$ ipython --no-banner

In [1]: import numpy as np

In [2]: np.set_printoptions(precision=2, suppress=True, linewidth=100)

In [3]: rnd = lambda a: np.round(a, 2) + 0

In [4]: data = np.load("layer16.npy")

In [5]: print(data)
[[ -3  -3  -3  -3  -3  -3  -3  -3]
 [ -3  -6  -6  -6  -6  -6  -6  -6]
 [ -3  -6  -9  -9  -9  -9  -9  -9]
 [ -3  -6  -9 -12 -12 -12 -12 -12]
 [ -3  -6  -9 -12 -15 -15 -15 -15]
 [ -3  -6  -9 -12 -15 -18 -18 -18]
 [ -3  -6  -9 -12 -15 -18 -21 -21]
 [ -3  -6  -9 -12 -15 -18 -21 -24]]

In [6]: ev, V = np.linalg.eigh(data)

In [7]: print(rnd(np.linalg.eigvalsh(data @ data)))
[   0.6     0.74    1.08    1.89    4.26   14.25  100.29 7760.89]

In [8]: print(rnd(ev.sum()), np.trace(data))
-108.0 -108

In [9]: print(rnd(np.linalg.eigvalsh(data + 2 * np.eye(8))))
[-86.1   -8.01  -1.77  -0.07   0.63   0.96   1.14   1.22]

In [10]: print(rnd(V.T @ V))
[[1. 0. 0. 0. 0. 0. 0. 0.]
 [0. 1. 0. 0. 0. 0. 0. 0.]
 [0. 0. 1. 0. 0. 0. 0. 0.]
 [0. 0. 0. 1. 0. 0. 0. 0.]
 [0. 0. 0. 0. 1. 0. 0. 0.]
 [0. 0. 0. 0. 0. 1. 0. 0.]
 [0. 0. 0. 0. 0. 0. 1. 0.]
 [0. 0. 0. 0. 0. 0. 0. 1.]]

In [11]: print(rnd(V.T @ data @ V))
[[-88.1    0.     0.     0.     0.     0.     0.     0.  ]
 [  0.   -10.01   0.     0.     0.     0.     0.     0.  ]
 [  0.     0.    -3.77   0.     0.     0.     0.     0.  ]
 [  0.     0.     0.    -2.07   0.     0.     0.     0.  ]
 [  0.     0.     0.     0.    -1.37   0.     0.     0.  ]
 [  0.     0.     0.     0.     0.    -1.04   0.     0.  ]
 [  0.     0.     0.     0.     0.     0.    -0.86   0.  ]
 [  0.     0.     0.     0.     0.     0.     0.    -0.78]]

In [12]: print(rnd(V @ np.diag(ev) @ V.T))
[[ -3.  -3.  -3.  -3.  -3.  -3.  -3.  -3.]
 [ -3.  -6.  -6.  -6.  -6.  -6.  -6.  -6.]
 [ -3.  -6.  -9.  -9.  -9.  -9.  -9.  -9.]
 [ -3.  -6.  -9. -12. -12. -12. -12. -12.]
 [ -3.  -6.  -9. -12. -15. -15. -15. -15.]
 [ -3.  -6.  -9. -12. -15. -18. -18. -18.]
 [ -3.  -6.  -9. -12. -15. -18. -21. -21.]
 [ -3.  -6.  -9. -12. -15. -18. -21. -24.]]
